>>> import numpy as np
>>> np.set_printoptions(suppress=True, linewidth=140)
>>> E = np.load("arr.npy")
>>> E
array([[  7,  -1,   1,  -2,  -1,   1,   3,  -3,   2,   0],
       [  2,  12,  -1,   3,   1,   1,   2,   1,  -2,   2],
       [ -1,  -3,  18,   1,  -1,  -3,   3,  -1,   3,  -1],
       [ -3,  -3,   3,  21,   3,  -2,  -1,  -2,   3,   2],
       [ -3,   1,  -1,  -1,  -8,   3,   2,   2,  -3,  -1],
       [ -1,  -3,   1,   3,   3, -31,  -1,   3,  -3,  -2],
       [ -1,  -3,   2,  -1,  -2,   1,   9,   1,  -3,   2],
       [  1,  -3,   0,   2,  -1,   1,  -3,  -7,  -3,  -3],
       [  0,   1,  -2,   2,   2,   2,   3,  -2,  10,   2],
       [  0,   1,  -2,   1,   0,  -3,  -3,   3,   2, -28]])
>>> rng = np.random.default_rng(6089)
>>> M2 = E + rng.integers(-2, 3, (10, 8)) @ rng.integers(-2, 3, (8, 10))
>>> M2
array([[  0,  -7,   4,   5,   6,  -7,  -8,   2,  -1,  -5],
       [ -8,  17,   1,  11,   5,  -4,   6,  -1,   2,  -1],
       [  5, -15,  14,  -3,  -4,  -7,  -7,   7,   4,   6],
       [ -4, -15,   5,  14,  -4,  -6, -10,   8,  12,   2],
       [  5,  -8,  -7,  -3, -10,  -8,  -4,  10,  -5,   1],
       [ -3,  -8,   2,  -1,   2, -23,  -6,   5,  -1,   2],
       [  0,  10,   1,   1,   8,   9,  24, -15, -10,   1],
       [  2,  -5,  -2,  -8,  -1,  11,   1, -11,   0,   1],
       [ -3,   4,  -8,   4,   3,   3,   9,  -4,  13,   9],
       [  7, -10,  -4,  -8,  -1,  -8, -10,   9,   0, -31]])
>>> np.abs(M2 - E).sum(axis=1)
array([62, 47, 59, 61, 56, 34, 74, 40, 34, 53])
>>> np.round(np.linalg.svd(M2 - E, compute_uv=False), 3) + 0
array([48.895, 27.543, 19.091, 14.57 , 11.564,  8.68 ,  2.552,  0.5  ,  0.   ,  0.   ])
>>> M2 - E
array([[ -7,  -6,   3,   7,   7,  -8, -11,   5,  -3,  -5],
       [-10,   5,   2,   8,   4,  -5,   4,  -2,   4,  -3],
       [  6, -12,  -4,  -4,  -3,  -4, -10,   8,   1,   7],
       [ -1, -12,   2,  -7,  -7,  -4,  -9,  10,   9,   0],
       [  8,  -9,  -6,  -2,  -2, -11,  -6,   8,  -2,   2],
       [ -2,  -5,   1,  -4,  -1,   8,  -5,   2,   2,   4],
       [  1,  13,  -1,   2,  10,   8,  15, -16,  -7,  -1],
       [  1,  -2,  -2, -10,   0,  10,   4,  -4,   3,   4],
       [ -3,   3,  -6,   2,   1,   1,   6,  -2,   3,   7],
       [  7, -11,  -2,  -9,  -1,  -5,  -7,   6,  -2,  -3]])
>>> idx = rng.permutation(10)
>>> idx
array([5, 8, 6, 9, 7, 2, 4, 1, 0, 3])
>>> M2 = E[idx][:, idx]
>>> np.trace(M2)
np.int64(3)
>>> np.round(np.sort(np.abs(np.linalg.eigvals(M2))), 3)
array([ 6.993,  6.993,  7.253, 10.082, 10.082, 11.032, 18.066, 21.468, 26.724, 32.129])
>>> def softmax(z):
...     e = np.exp(z - z.max(axis=-1, keepdims=True))
...     return e / e.sum(axis=-1, keepdims=True)
... 
>>> np.round(softmax(E[9]), 3) + 0
array([0.028, 0.077, 0.004, 0.077, 0.028, 0.001, 0.001, 0.571, 0.21 , 0.   ])
>>> np.round(softmax(10 * E[9]), 3) + 0
array([0., 0., 0., 0., 0., 0., 0., 1., 0., 0.])
>>> np.round(softmax(E).sum(axis=1), 3)
array([1., 1., 1., 1., 1., 1., 1., 1., 1., 1.])
>>> att = E @ E.T / np.sqrt(10)
>>> np.round(softmax(att), 3) + 0
array([[1., 0., 0., 0., 0., 0., 0., 0., 0., 0.],
       [0., 1., 0., 0., 0., 0., 0., 0., 0., 0.],
       [0., 0., 1., 0., 0., 0., 0., 0., 0., 0.],
       [0., 0., 0., 1., 0., 0., 0., 0., 0., 0.],
       [0., 0., 0., 0., 1., 0., 0., 0., 0., 0.],
       [0., 0., 0., 0., 0., 1., 0., 0., 0., 0.],
       [0., 0., 0., 0., 0., 0., 1., 0., 0., 0.],
       [0., 0., 0., 0., 0., 0., 0., 1., 0., 0.],
       [0., 0., 0., 0., 0., 0., 0., 0., 1., 0.],
       [0., 0., 0., 0., 0., 0., 0., 0., 0., 1.]])
>>> np.round(softmax(att)[9] @ E, 3) + 0
array([  0.,   1.,  -2.,   1.,   0.,  -3.,  -3.,   3.,   2., -28.])
>>> x = np.array([-3, 3, 1, -2, -3, 2, 3, -2, 1, 3])
>>> y = E @ x
>>> b, lr = np.zeros(10), 1 / np.linalg.norm(E, 2) ** 2
>>> for i in range(10):
...     b -= lr * E.T @ (E @ b - y)
...     if i % 2 == 0: print(i, round(np.linalg.norm(E @ b - y), 3))
... 
0 51.162
2 35.311
4 28.662
6 24.694
8 22.037
>>> round(np.linalg.cond(E), 3)
np.float64(8.926)
>>> data = np.load("m.npy")
>>> data
array([[  1,  -1,   1,  -1],
       [  1,   0,   0,   0],
       [  1,   1,   1,   1],
       [  1,   2,   4,   8],
       [  1,   3,   9,  27],
       [  1,   4,  16,  64],
       [  1,   5,  25, 125],
       [  1,   6,  36, 216]])
>>> U, s, VT = np.linalg.svd(data)
>>> np.argmax(s[:-1] / (s[1:] + 1e-6)) + 1
np.int64(1)
>>> M2 = U[:, :1] @ np.diag(s[:1]) @ VT[:1]
>>> np.linalg.matrix_rank(data, rtol=0.05)
np.int64(1)
>>> np.round(np.linalg.norm(data - M2, 2), 3), round(s[1], 3)
(np.float64(8.525), np.float64(8.525))
>>> np.linalg.matrix_rank(M2)
np.int64(1)
>>> round(np.linalg.norm(data - M2) / np.linalg.norm(data), 3)
np.float64(0.033)
>>> M2 = np.c_[data[:, :1] @ np.array([[0]]), np.array([1, 2, 1, 2, 0, 3, 1, 0])]
>>> M2
array([[0, 1],
       [0, 2],
       [0, 1],
       [0, 2],
       [0, 0],
       [0, 3],
       [0, 1],
       [0, 0]])
>>> np.linalg.matrix_rank(np.c_[data, M2])
np.int64(5)
>>> P = data @ np.linalg.solve(data.T @ data, data.T)
>>> np.round(np.diag(P), 3)
array([0.894, 0.374, 0.418, 0.314, 0.314, 0.418, 0.374, 0.894])
>>> np.round(np.linalg.eigvalsh(P), 3) + 0
array([0., 0., 0., 0., 1., 1., 1., 1.])
>>> np.round(P @ data[:, 0], 3)
array([1., 1., 1., 1., 1., 1., 1., 1.])
>>> np.allclose(P @ P, P)
True
>>> m1 = np.loadtxt("x.csv", delimiter=",")
>>> m1
array([[5., 1., 0., 0., 0., 0.],
       [0., 5., 1., 0., 0., 0.],
       [0., 0., 5., 1., 0., 0.],
       [0., 0., 0., 5., 1., 0.],
       [0., 0., 0., 0., 5., 1.],
       [0., 0., 0., 0., 0., 5.]])
>>> x = np.array([-5, 3, -3, 2, 4, 5])
>>> y = m1 @ x
>>> y
array([-22.,  12., -13.,  14.,  25.,  25.])
>>> np.round(np.linalg.solve(m1.T, m1[2]), 3) + 0
array([0., 0., 1., 0., 0., 0.])
>>> np.round(np.linalg.solve(m1, 5 * y), 3)
array([-25.,  15., -15.,  10.,  20.,  25.])
>>> np.round(np.linalg.solve(m1, y + m1[:, 2]), 3)
array([-5.,  3., -2.,  2.,  4.,  5.])
>>> np.round(np.linalg.solve(m1, m1[:, 5]), 3)
array([0., 0., 0., 0., 0., 1.])
>>> np.round(np.linalg.solve(m1, y), 3)
array([-5.,  3., -3.,  2.,  4.,  5.])
>>> F = np.array([[4, 2, -3, 0, 3, 4, 3, 0, 0],
...     [4, -4, -2, 3, 1, -4, 3, -4, -3],
...     [-4, 5, -2, -3, 3, -4, -2, 0, 5],
...     [-2, -1, 0, -5, 3, 2, 1, 0, 3],
...     [3, -2, 0, -4, 5, 2, 3, 5, 2],
...     [3, 5, -4, 0, -2, 1, -4, 3, -5],
...     [0, -2, -1, -2, -5, -4, -1, 2, -4],
...     [1, 2, 1, -1, 3, -1, 5, -2, -4],
...     [-2, -4, 4, 0, -3, -4, 2, 3, 2],
...     [5, 1, -1, -5, 0, 2, 1, 2, 2]]) * (rng.random((10, 9)) < 0.3)
>>> F
array([[ 0,  0, -3,  0,  0,  0,  0,  0,  0],
       [ 0, -4, -2,  0,  1, -4,  0,  0,  0],
       [-4,  0, -2,  0,  0,  0, -2,  0,  0],
       [-2,  0,  0, -5,  3,  2,  0,  0,  0],
       [ 0,  0,  0,  0,  0,  2,  0,  0,  2],
       [ 3,  0, -4,  0,  0,  0,  0,  0,  0],
       [ 0, -2,  0,  0, -5, -4,  0,  0, -4],
       [ 0,  2,  0,  0,  0, -1,  5,  0,  0],
       [ 0, -4,  0,  0, -3,  0,  2,  3,  0],
       [ 5,  0,  0, -5,  0,  2,  1,  0,  0]])
>>> np.round(softmax(F).sum(axis=1), 3)
array([1., 1., 1., 1., 1., 1., 1., 1., 1., 1.])
>>> np.round(softmax(10 * F[3]), 3) + 0
array([0., 0., 0., 0., 1., 0., 0., 0., 0.])
>>> np.round(softmax(F[3]), 3) + 0
array([0.004, 0.031, 0.031, 0.   , 0.616, 0.227, 0.031, 0.031, 0.031])
>>> np.round(softmax(F[3] + 2), 3) + 0
array([0.004, 0.031, 0.031, 0.   , 0.616, 0.227, 0.031, 0.031, 0.031])
>>> att = F @ F.T / np.sqrt(9)
>>> np.round(softmax(att)[3] @ F, 3) + 0
array([-1.997,  0.   ,  0.   , -5.   ,  2.999,  2.   ,  0.   ,  0.   ,  0.   ])
